>>> import numpy as np
>>> np.set_printoptions(suppress=True, linewidth=160)
>>> rnd = lambda a: np.round(a, 2) + 0
>>> feats = np.array([[1, 0, 1, 0, 0, 0],
...     [0, 0, 0, 1, 0, 0],
...     [0, 0, 1, 0, 0, 0],
...     [0, 2, 0, 1, 0, 0],
...     [0, 0, 0, 0, 1, 0],
...     [2, 0, 2, 0, 0, 1]])
>>> rng = np.random.default_rng(8536)
>>> labels = rng.permutation(6)
>>> labels
array([5, 0, 1, 3, 2, 4])
>>> Y = feats[labels][:, labels]
>>> np.trace(Y)
np.int64(5)
>>> rnd(np.linalg.det(Y)), rnd(np.linalg.det(feats[labels]))
(np.float64(-2.0), np.float64(-2.0))
>>> rnd(np.sort(np.abs(np.linalg.eigvals(Y))))
array([1., 1., 1., 1., 1., 2.])
>>> q, evecs = np.linalg.qr(feats[:, :4])[0], np.linalg.qr(feats[:, 4:])[0]
>>> sv = np.linalg.svd(q.T @ evecs, compute_uv=False)
>>> rnd(np.linalg.norm(q @ q.T - evecs @ evecs.T, 2))
np.float64(1.0)
>>> rnd(sv)
array([0.89, 0.  ])
>>> (sv > 0.9).sum()
np.int64(0)
>>> arr = np.array([[0, 0, 0], [2, -4, 0], [9, -18, 0], [4, -8, 0], [6, -12, 0]])
>>> Y = np.array([[3, 0, 1], [2, 1, 1], [2, 0, 1]])
>>> np.linalg.matrix_rank(np.vstack([arr, Y.T]))
np.int64(3)
>>> np.linalg.matrix_rank(arr @ Y)
np.int64(1)
>>> np.vstack([arr, Y.T]).shape
(8, 3)
>>> np.einsum("ik,kj->ji", arr, Y)
array([[  0,  -2,  -9,  -4,  -6],
       [  0,  -4, -18,  -8, -12],
       [  0,  -2,  -9,  -4,  -6]])
>>> Y @ arr
Traceback (most recent call last):
  File "<python-input-22>", line 1, in <module>
    Y @ arr
    ~~^~~~~
ValueError: matmul: Input operand 1 has a mismatch in its core dimension 0, with gufunc signature (n?,k),(k,m?)->(n?,m?) (size 5 is different from 3)
>>> np.einsum("ij,ij->i", arr, arr)
array([  0,  20, 405,  80, 180])
>>> np.einsum("ik,kj->ij", arr, Y)
array([[  0,   0,   0],
       [ -2,  -4,  -2],
       [ -9, -18,  -9],
       [ -4,  -8,  -4],
       [ -6, -12,  -6]])
>>> np.einsum("ij->j", arr)
array([ 21, -42,   0])
>>> np.linalg.cond(arr) > 100
np.True_
>>> np.argsort(-np.linalg.norm(arr, axis=0).round(6), kind="stable")[:3]
array([1, 0, 2])
>>> np.linalg.matrix_rank(arr, rtol=0.1)
np.int64(1)
>>> rnd(np.linalg.norm(arr[1], 1)), rnd(np.linalg.norm(arr[1], np.inf))
(np.float64(6.0), np.float64(4.0))
>>> rnd(np.linalg.norm(arr, 2))
np.float64(26.17)
>>> rnd(np.linalg.norm(arr, axis=1))
array([ 0.  ,  4.47, 20.12,  8.94, 13.42])
>>> rnd(np.linalg.norm(arr) ** 2 / np.linalg.norm(arr, 2) ** 2)
np.float64(1.0)
>>> arr[1] @ arr[4]
np.int64(60)
>>> rnd(np.linalg.norm(arr, axis=0))
array([11.7 , 23.41,  0.  ])
>>> rnd(np.linalg.norm(arr[1] - arr[4]))
np.float64(8.94)
>>> def softmax(z):
...     e = np.exp(z - z.max(axis=-1, keepdims=True))
...     return e / e.sum(axis=-1, keepdims=True)
... 
>>> rnd(softmax(10 * arr[2]))
array([1., 0., 0.])
>>> rnd(softmax(arr).sum(axis=1))
array([1., 1., 1., 1., 1.])
>>> S = arr @ arr.T / np.sqrt(3)
>>> rnd(softmax(S))
array([[0.2, 0.2, 0.2, 0.2, 0.2],
       [0. , 0. , 1. , 0. , 0. ],
       [0. , 0. , 1. , 0. , 0. ],
       [0. , 0. , 1. , 0. , 0. ],
       [0. , 0. , 1. , 0. , 0. ]])
>>> softmax(S).round(6).argmax(axis=1)
array([0, 2, 2, 2, 2])
>>> softmax(S)[2] @ arr
array([  9., -18.,   0.])
>>> Uu, sv, Vt = np.linalg.svd(arr)
>>> rnd(sv)
array([26.17,  0.  ,  0.  ])
>>> Y = Uu[:, :1] @ np.diag(sv[:1]) @ Vt[:1]
>>> np.linalg.matrix_rank(arr, rtol=0.05)
np.int64(1)
>>> rnd(np.linalg.norm(arr - Y, 2)), rnd(sv[1])
(np.float64(0.0), np.float64(0.0))
>>> rnd(Y)
array([[  0.,   0.,   0.],
       [  2.,  -4.,   0.],
       [  9., -18.,   0.],
       [  4.,  -8.,   0.],
       [  6., -12.,   0.]])
>>> J = 3 * np.eye(5) + np.eye(5, k=1)
>>> J
array([[3., 1., 0., 0., 0.],
       [0., 3., 1., 0., 0.],
       [0., 0., 3., 1., 0.],
       [0., 0., 0., 3., 1.],
       [0., 0., 0., 0., 3.]])
>>> t = np.radians(60)
>>> R = np.eye(5)
>>> R[4, 4] = R[2, 2] = np.cos(t)
>>> R[4, 2], R[2, 4] = -np.sin(t), np.sin(t)
>>> rnd(R)
array([[ 1.  ,  0.  ,  0.  ,  0.  ,  0.  ],
       [ 0.  ,  1.  ,  0.  ,  0.  ,  0.  ],
       [ 0.  ,  0.  ,  0.5 ,  0.  ,  0.87],
       [ 0.  ,  0.  ,  0.  ,  1.  ,  0.  ],
       [ 0.  ,  0.  , -0.87,  0.  ,  0.5 ]])
>>> Y = J @ R.T
>>> np.allclose(J @ J.T, Y @ Y.T)
True
>>> rnd(np.abs(Y - J).max(axis=0))
array([0. , 0. , 2.6, 0. , 2.6])
>>> q = J.astype(float).copy()
>>> for j in range(5):
...     q[:, j] -= q[:, :j] @ (q[:, :j].T @ q[:, j])
...     q[:, j] /= np.linalg.norm(q[:, j])
... 
>>> q.T @ J
array([[3., 1., 0., 0., 0.],
       [0., 3., 1., 0., 0.],
       [0., 0., 3., 1., 0.],
       [0., 0., 0., 3., 1.],
       [0., 0., 0., 0., 3.]])
>>> q
array([[1., 0., 0., 0., 0.],
       [0., 1., 0., 0., 0.],
       [0., 0., 1., 0., 0.],
       [0., 0., 0., 1., 0.],
       [0., 0., 0., 0., 1.]])
>>> W0 = np.load("dump.npy")
>>> W0
array([[ 0.46,  0.99,  2.94, -1.82, -1.32],
       [-0.29,  3.29,  8.96, -6.48, -3.31],
       [-0.64, -2.84,  5.67, -2.52, -3.01]])
>>> f, v = W0[0], W0[1]
>>> rnd(f @ v)
np.float64(45.63)
>>> p = (f @ v) / (f @ f) * f
>>> np.linalg.matrix_rank(np.outer(f, v))
np.int64(1)
>>> x = np.array([0, 3, 2, -3, 2])
>>> rnd(W0 @ (2 * x))
array([23.34, 81.22,  8.72])
>>> mat = np.load("w.npy")
>>> mat
array([[-0.1, -0.5, -0.3],
       [-2.3,  0. ,  1.6],
       [-1.8,  0.4, -0.4],
       [-1.5, -1. ,  0.7],
       [ 1.4, -0.7, -0.4]])
>>> Y = np.c_[mat[:, :2] @ np.array([[2, 2], [1, 4]]), np.array([0, -3, 3, -2, -1])]
>>> rnd(Y)
array([[-0.7, -2.2,  0. ],
       [-4.6, -4.6, -3. ],
       [-3.2, -2. ,  3. ],
       [-4. , -7. , -2. ],
       [ 2.1,  0. , -1. ]])
>>> rnd(np.linalg.lstsq(mat, Y[:, 0])[0])
array([2., 1., 0.])
>>> Y = mat + rng.integers(-2, 3, (5, 1)) @ rng.integers(-2, 3, (1, 3))
>>> rnd(Y)
array([[-4.1,  3.5, -0.3],
       [-0.3, -2. ,  1.6],
       [-1.8,  0.4, -0.4],
       [-1.5, -1. ,  0.7],
       [-0.6,  1.3, -0.4]])
>>> rnd(Y - mat)
array([[-4.,  4.,  0.],
       [ 2., -2.,  0.],
       [ 0.,  0.,  0.],
       [ 0.,  0.,  0.],
       [-2.,  2.,  0.]])
>>> np.abs(Y - mat).sum(axis=1)
array([8., 4., 0., 0., 4.])
>>> blk = np.stack([Y, 5 * Y, Y[::-1]])
>>> blk.shape
(3, 5, 3)
>>> np.linalg.matrix_rank(blk)
array([3, 3, 3])
>>> Y = np.array([[2]])
>>> Z = np.array([[8, -3, -1, 4, 4],
...     [3, -5, 9, 1, 2],
...     [-7, -4, -8, 0, 8],
...     [-1, 8, -8, 9, -5],
...     [-1, 1, -8, -8, 9]])
>>> K = np.block([[Y, np.array([[-7, -3, -9, 8, 9]])], [np.zeros((5, 1)), Z]])
>>> K
array([[ 2., -7., -3., -9.,  8.,  9.],
       [ 0.,  8., -3., -1.,  4.,  4.],
       [ 0.,  3., -5.,  9.,  1.,  2.],
       [ 0., -7., -4., -8.,  0.,  8.],
       [ 0., -1.,  8., -8.,  9., -5.],
       [ 0., -1.,  1., -8., -8.,  9.]])
>>> K.sum(axis=1)
array([  0.,  12.,  10., -11.,   3.,  -7.])
>>> np.diff(K, axis=0)
array([[ -2.,  15.,   0.,   8.,  -4.,  -5.],
       [  0.,  -5.,  -2.,  10.,  -3.,  -2.],
       [  0., -10.,   1., -17.,  -1.,   6.],
       [  0.,   6.,  12.,   0.,   9., -13.],
       [  0.,   0.,  -7.,   0., -17.,  14.]])
>>> rnd(np.linalg.norm(K))
np.float64(33.96)
>>> np.abs(K).max()
np.float64(9.0)
>>> np.linalg.matrix_rank(K)
np.int64(6)
>>> K.shape
(6, 6)
>>> K.sum(axis=0)
array([  2.,  -5.,  -6., -25.,  14.,  27.])
>>> K - K[0]
array([[  0.,   0.,   0.,   0.,   0.,   0.],
       [ -2.,  15.,   0.,   8.,  -4.,  -5.],
       [ -2.,  10.,  -2.,  18.,  -7.,  -7.],
       [ -2.,   0.,  -1.,   1.,  -8.,  -1.],
       [ -2.,   6.,  11.,   1.,   1., -14.],
       [ -2.,   6.,   4.,   1., -16.,   0.]])
>>> np.unravel_index(np.abs(K).argmax(), K.shape)
(np.int64(0), np.int64(3))
>>> K[:, 6]
Traceback (most recent call last):
  File "<python-input-96>", line 1, in <module>
    K[:, 6]
    ~^^^^^^
IndexError: index 6 is out of bounds for axis 1 with size 6
